In [1]: import numpy as np

In [2]: import numpy.linalg as la

In [3]: np.set_printoptions(precision=2, suppress=True, linewidth=200, sign=" ")

In [4]: J = np.loadtxt("arr.csv", delimiter=",")

In [5]: J.round(2) + 0
Out[5]: 
array([[-0.35,  0.18,  0.2 , -0.48,  0.13, -0.11,  0.02, -0.41, -0.36, -0.5 ,  0.01],
       [-0.32, -0.67, -0.01, -0.43,  0.18, -0.13,  0.08,  0.11, -0.07,  0.43,  0.03],
       [-0.16, -0.05, -0.8 ,  0.03,  0.05, -0.25,  0.17,  0.26, -0.01, -0.39,  0.14],
       [-0.32,  0.62,  0.  , -0.19,  0.08,  0.02, -0.08,  0.37, -0.07,  0.4 ,  0.4 ],
       [ 0.4 , -0.15, -0.13, -0.1 , -0.07,  0.49, -0.01,  0.1 , -0.66, -0.01,  0.32],
       [-0.37, -0.01, -0.12,  0.24, -0.7 , -0.15, -0.12, -0.14, -0.4 ,  0.22, -0.2 ],
       [ 0.29, -0.06, -0.03,  0.13,  0.15, -0.61, -0.45, -0.29, -0.13,  0.12,  0.42],
       [ 0.19, -0.08,  0.34, -0.2 , -0.53, -0.28,  0.41,  0.21,  0.16, -0.18,  0.41],
       [ 0.37,  0.15,  0.  , -0.39, -0.05, -0.32, -0.22,  0.43, -0.19, -0.01, -0.56],
       [-0.29, -0.23,  0.4 ,  0.39,  0.16, -0.03, -0.29,  0.52, -0.18, -0.35,  0.07],
       [ 0.08,  0.12,  0.13,  0.34,  0.33, -0.29,  0.66, -0.01, -0.4 ,  0.19, -0.14]])

In [6]: x0 = np.array([-3, -3, -4, 5, 4, 0, -4, -4, -2, -4, 4])

In [7]: target = J @ x0

In [8]: target
Out[8]: array([ 2.13, -0.67,  4.53, -2.57,  1.34,  0.17,  5.06, -5.3 , -6.38,  3.62, -1.24])

In [9]: np.round(la.solve(J, J[:, 4]), 2) + 0
Out[9]: array([ 0.,  0.,  0.,  0.,  1.,  0.,  0.,  0.,  0.,  0.,  0.])

In [10]: F = np.load("x.npy")

In [11]: F
Out[11]: 
array([[-1., -1.,  0.,  0.,  0.,  0.,  0.,  0.,  0.,  0.,  0.,  0.],
       [-1.,  1., -1.,  0.,  0.,  0.,  0.,  0.,  0.,  0.,  0.,  0.],
       [ 0., -1.,  3., -1.,  0.,  0.,  0.,  0.,  0.,  0.,  0.,  0.],
       [ 0.,  0., -1., -2., -1.,  0.,  0.,  0.,  0.,  0.,  0.,  0.],
       [ 0.,  0.,  0., -1., -1., -1.,  0.,  0.,  0.,  0.,  0.,  0.],
       [ 0.,  0.,  0.,  0., -1.,  2., -1.,  0.,  0.,  0.,  0.,  0.],
       [ 0.,  0.,  0.,  0.,  0., -1., -1., -1.,  0.,  0.,  0.,  0.],
       [ 0.,  0.,  0.,  0.,  0.,  0., -1.,  0., -1.,  0.,  0.,  0.],
       [ 0.,  0.,  0.,  0.,  0.,  0.,  0., -1.,  3., -1.,  0.,  0.],
       [ 0.,  0.,  0.,  0.,  0.,  0.,  0.,  0., -1.,  2., -1.,  0.],
       [ 0.,  0.,  0.,  0.,  0.,  0.,  0.,  0.,  0., -1., -3., -1.],
       [ 0.,  0.,  0.,  0.,  0.,  0.,  0.,  0.,  0.,  0., -1.,  3.]])

In [12]: # symmetric

In [13]: vals, vecs = la.eigh(F)

In [14]: np.round(vecs.T @ vecs, 2) + 0
Out[14]: 
array([[ 1.,  0.,  0.,  0.,  0.,  0.,  0.,  0.,  0.,  0.,  0.,  0.],
       [ 0.,  1.,  0.,  0.,  0.,  0.,  0.,  0.,  0.,  0.,  0.,  0.],
       [ 0.,  0.,  1.,  0.,  0.,  0.,  0.,  0.,  0.,  0.,  0.,  0.],
       [ 0.,  0.,  0.,  1.,  0.,  0.,  0.,  0.,  0.,  0.,  0.,  0.],
       [ 0.,  0.,  0.,  0.,  1.,  0.,  0.,  0.,  0.,  0.,  0.,  0.],
       [ 0.,  0.,  0.,  0.,  0.,  1.,  0.,  0.,  0.,  0.,  0.,  0.],
       [ 0.,  0.,  0.,  0.,  0.,  0.,  1.,  0.,  0.,  0.,  0.,  0.],
       [ 0.,  0.,  0.,  0.,  0.,  0.,  0.,  1.,  0.,  0.,  0.,  0.],
       [ 0.,  0.,  0.,  0.,  0.,  0.,  0.,  0.,  1.,  0.,  0.,  0.],
       [ 0.,  0.,  0.,  0.,  0.,  0.,  0.,  0.,  0.,  1.,  0.,  0.],
       [ 0.,  0.,  0.,  0.,  0.,  0.,  0.,  0.,  0.,  0.,  1.,  0.],
       [ 0.,  0.,  0.,  0.,  0.,  0.,  0.,  0.,  0.,  0.,  0.,  1.]])

In [15]: vals
Out[15]: array([-3.35, -2.82, -1.88, -1.45, -0.7 ,  0.21,  1.06,  1.69,  2.6 ,  3.17,  3.61,  3.87])

In [16]: np.unique(vals.round(6) + 0, return_counts=True)[1]
Out[16]: array([ 1,  1,  1,  1,  1,  1,  1,  1,  1,  1,  1,  1])

In [17]: la.eigvalsh(F + 4 * np.eye(12))
Out[17]: array([ 0.65,  1.18,  2.12,  2.55,  3.3 ,  4.21,  5.06,  5.69,  6.6 ,  7.17,  7.61,  7.87])

In [18]: vals, vecs = la.eigh(F)

In [19]: x0 = np.array([3, 2, 3, 2, 0, 2, 2, 1, 3, 3, 0, 3])

In [20]: x0 @ F @ x0
Out[20]: np.float64(18.0)

In [21]: np.abs(F).sum(axis=1).max(), round(float(np.abs(vals).max()), 2)
Out[21]: (np.float64(5.0), 3.87)

In [22]: X = 4 * np.eye(5) + np.ones((5, 5))

In [23]: print(X)
[[ 5.  1.  1.  1.  1.]
 [ 1.  5.  1.  1.  1.]
 [ 1.  1.  5.  1.  1.]
 [ 1.  1.  1.  5.  1.]
 [ 1.  1.  1.  1.  5.]]

In [24]: q, R = la.qr(X)

In [25]: R
Out[25]: 
array([[-5.39, -2.41, -2.41, -2.41, -2.41],
       [ 0.  , -4.81, -1.49, -1.49, -1.49],
       [ 0.  ,  0.  , -4.58, -1.08, -1.08],
       [ 0.  ,  0.  ,  0.  , -4.45, -0.85],
       [ 0.  ,  0.  ,  0.  ,  0.  ,  4.37]])

In [26]: print(q.shape, R.shape)
(5, 5) (5, 5)

In [27]: np.abs(np.diag(R))
Out[27]: array([ 5.39,  4.81,  4.58,  4.45,  4.37])

In [28]: round(float(abs(R[0, 0])), 2), round(float(la.norm(X[:, 0])), 2)
Out[28]: (5.39, 5.39)

In [29]: np.round(q.T @ q, 2) + 0
Out[29]: 
array([[ 1.,  0.,  0.,  0.,  0.],
       [ 0.,  1.,  0.,  0.,  0.],
       [ 0.,  0.,  1.,  0.,  0.],
       [ 0.,  0.,  0.,  1.,  0.],
       [ 0.,  0.,  0.,  0.,  1.]])

In [30]: round(np.trace(q @ q.T), 2)
Out[30]: np.float64(5.0)

In [31]: r0 = np.array([7, 8, -2, 1, 4])

In [32]: B = X + np.outer(r0, np.eye(5)[0])

In [33]: la.matrix_rank(B - X)
Out[33]: np.int64(1)

In [34]: B
Out[34]: 
array([[12.,  1.,  1.,  1.,  1.],
       [ 9.,  5.,  1.,  1.,  1.],
       [-1.,  1.,  5.,  1.,  1.],
       [ 2.,  1.,  1.,  5.,  1.],
       [ 5.,  1.,  1.,  1.,  5.]])

In [35]: print(round(la.det(B) / la.det(X), 2), round(float(1 + la.solve(X, r0)[0]), 2))
2.25 2.25

In [36]: hat = np.triu(np.array([[-2, 1, 0, -1, -1],
    ...:     [0, 1, 2, 0, 1],
    ...:     [1, -2, -1, 0, 2],
    ...:     [0, 0, 1, 0, 0],
    ...:     [-2, 2, 1, 2, -2]]), 1) + np.eye(5)

In [37]: B = hat @ X @ la.inv(hat)

In [38]: la.matrix_rank(B)
Out[38]: np.int64(5)

In [39]: np.poly(B)
Out[39]: array([    1.,   -25.,   240., -1120.,  2560., -2304.])

In [40]: B
Out[40]: 
array([[ 4.,  0.,  0.,  0.,  0.],
       [ 4.,  4.,  4.,  8.,  0.],
       [ 3.,  0.,  7.,  6.,  0.],
       [ 1.,  0.,  1.,  6.,  0.],
       [ 1.,  0.,  1.,  2.,  4.]])

In [41]: np.trace(B), np.trace(X)
Out[41]: (np.float64(25.0), np.float64(25.0))

In [42]: B = np.array([[3, 2, 3], [1, 3, 3], [2, 3, 2], [1, 2, 1], [2, 1, 2]])

In [43]: B.T @ X.T
Out[43]: 
array([[ 21.,  13.,  17.,  13.,  17.],
       [ 19.,  23.,  23.,  19.,  15.],
       [ 23.,  23.,  19.,  15.,  19.]])

In [44]: X @ B
Out[44]: 
array([[ 21.,  19.,  23.],
       [ 13.,  23.,  23.],
       [ 17.,  23.,  19.],
       [ 13.,  19.,  15.],
       [ 17.,  15.,  19.]])

In [45]: np.einsum("ij,ij->i", X, X)
Out[45]: array([ 29.,  29.,  29.,  29.,  29.])

In [46]: Lm = la.cholesky(X)

In [47]: np.prod(np.diag(Lm)) ** 2, round(float(la.det(X)), 2)
Out[47]: (np.float64(2304.0), 2304.0)

In [48]: X / np.sqrt(np.outer(np.diag(X), np.diag(X)))
Out[48]: 
array([[ 1. ,  0.2,  0.2,  0.2,  0.2],
       [ 0.2,  1. ,  0.2,  0.2,  0.2],
       [ 0.2,  0.2,  1. ,  0.2,  0.2],
       [ 0.2,  0.2,  0.2,  1. ,  0.2],
       [ 0.2,  0.2,  0.2,  0.2,  1. ]])

In [49]: la.eigvalsh(X).min() > 0
Out[49]: np.True_

In [50]: print(Lm)
[[ 2.24  0.    0.    0.    0.  ]
 [ 0.45  2.19  0.    0.    0.  ]
 [ 0.45  0.37  2.16  0.    0.  ]
 [ 0.45  0.37  0.31  2.14  0.  ]
 [ 0.45  0.37  0.31  0.27  2.12]]

In [51]: mat = np.array([[0.0, -2.3, 0.0, -1.4, -0.2],
    ...:     [-1.1, -0.7, 0.8, 0.2, 2.4],
    ...:     [0.3, 1.0, 0.3, -0.5, 0.3],
    ...:     [-0.6, -2.4, 0.5, -1.1, 0.7],
    ...:     [0.8, 0.2, -0.1, -0.9, 1.6],
    ...:     [-1.8, -1.3, 0.4, 0.6, 1.4],
    ...:     [-0.5, -0.7, -0.7, 1.3, 0.5],
    ...:     [0.3, -0.8, -2.2, 0.5, 1.3]])

In [52]: rng = np.random.default_rng(3594)

In [53]: mat[6] = mat[3] + 0.3 * rng.normal(size=5)

In [54]: mat
Out[54]: 
array([[ 0.  , -2.3 ,  0.  , -1.4 , -0.2 ],
       [-1.1 , -0.7 ,  0.8 ,  0.2 ,  2.4 ],
       [ 0.3 ,  1.  ,  0.3 , -0.5 ,  0.3 ],
       [-0.6 , -2.4 ,  0.5 , -1.1 ,  0.7 ],
       [ 0.8 ,  0.2 , -0.1 , -0.9 ,  1.6 ],
       [-1.8 , -1.3 ,  0.4 ,  0.6 ,  1.4 ],
       [-0.84, -2.61,  0.19, -0.99,  0.49],
       [ 0.3 , -0.8 , -2.2 ,  0.5 ,  1.3 ]])

In [55]: r0 = np.array([-3, 8])

In [56]: np.polyval(r0, mat[5])
Out[56]: array([ 13.4,  11.9,   6.8,   6.2,   3.8])

In [57]: np.cross(mat[5, :3], mat[3, :3])
Out[57]: array([ 0.31,  0.66,  3.54])
